$ python -q
>>> import numpy as np
>>> np.set_printoptions(suppress=True, linewidth=200)
>>> K = np.load("block17.npy")
>>> print(K)
[[-2. -3. -3.]
 [-3. -2. -3.]
 [-3. -3. -2.]]
>>> w, vecs = np.linalg.eig(K)
>>> print(w.round(2))
[ 1. -8.  1.]
>>> print(np.round(np.sort(np.linalg.eigvals(K @ K)), 2))
[ 1.  1. 64.]
>>> W = np.array([[0, 5, 4], [4, 1, 2], [0, 0, 5]])
>>> c = np.array([4, 5, 0])
>>> act = np.maximum(K @ W + c, 0)
>>> print((act > 0).mean(axis=0))
[0. 0. 0.]
>>> print(act)
[[0. 0. 0.]
 [0. 0. 0.]
 [0. 0. 0.]]
>>> print((act > 0).astype(int))
[[0 0 0]
 [0 0 0]
 [0 0 0]]
>>> cent = np.array([[1, -2, -2], [0, 1, 5], [4, -4, 4]])
>>> print(act @ cent)
[[0. 0. 0.]
 [0. 0. 0.]
 [0. 0. 0.]]
>>> W0 = np.array([[0.85, 0.99], [-0.6, -0.19], [-0.34, -0.4], [-2.23, 1.99]])
>>> print(W0)
[[ 0.85  0.99]
 [-0.6  -0.19]
 [-0.34 -0.4 ]
 [-2.23  1.99]]
>>> hat = W0 @ np.linalg.solve(W0.T @ W0, W0.T)
>>> print(np.round(np.diag(hat), 2))
[0.75 0.14 0.12 0.99]
>>> print(np.linalg.matrix_rank(np.eye(4) - hat))
2
>>> print(np.round(np.linalg.eigvalsh(hat), 2) + 0)
[0. 0. 1. 1.]
>>> print(np.round(hat @ W0[:, 0], 2))
[ 0.85 -0.6  -0.34 -2.23]
>>> print(np.round((np.eye(4) - hat) @ W0, 2) + 0)
[[0. 0.]
 [0. 0.]
 [0. 0.]
 [0. 0.]]
>>> print(hat.round(2))
[[ 0.75 -0.31 -0.3   0.03]
 [-0.31  0.14  0.12  0.1 ]
 [-0.3   0.12  0.12 -0.01]
 [ 0.03  0.1  -0.01  0.99]]
>>> B = np.array([[3, -1, -5], [3, -4, 4]])
>>> cent = np.kron(B, W0)
>>> print(np.linalg.matrix_rank(cent))
4
>>> print(cent.shape)
(8, 6)
>>> vec = np.array([2, -1])
>>> y = W0 @ vec
>>> print(y)
[ 0.71 -1.01 -0.28 -6.45]
>>> print(np.round(np.linalg.solve(W0.T @ W0, W0.T @ y), 2))
[ 2. -1.]
>>> print(np.round(np.linalg.pinv(W0) @ W0, 2) + 0)
[[1. 0.]
 [0. 1.]]
>>> rng = np.random.default_rng(848)
>>> y = y + 0.1 * rng.normal(size=4)
>>> print(y.round(2))
[ 0.67 -0.89 -0.22 -6.42]
>>> c, *_ = np.linalg.lstsq(W0, y)
>>> print(c.round(2))
[ 1.95 -1.04]
>>> print([round(float(np.linalg.norm(np.linalg.solve(W0.T @ W0 + lam * np.eye(2), W0.T @ y))), 2) for lam in (0, 1, 10, 100)])
[2.21, 1.97, 1.03, 0.18]
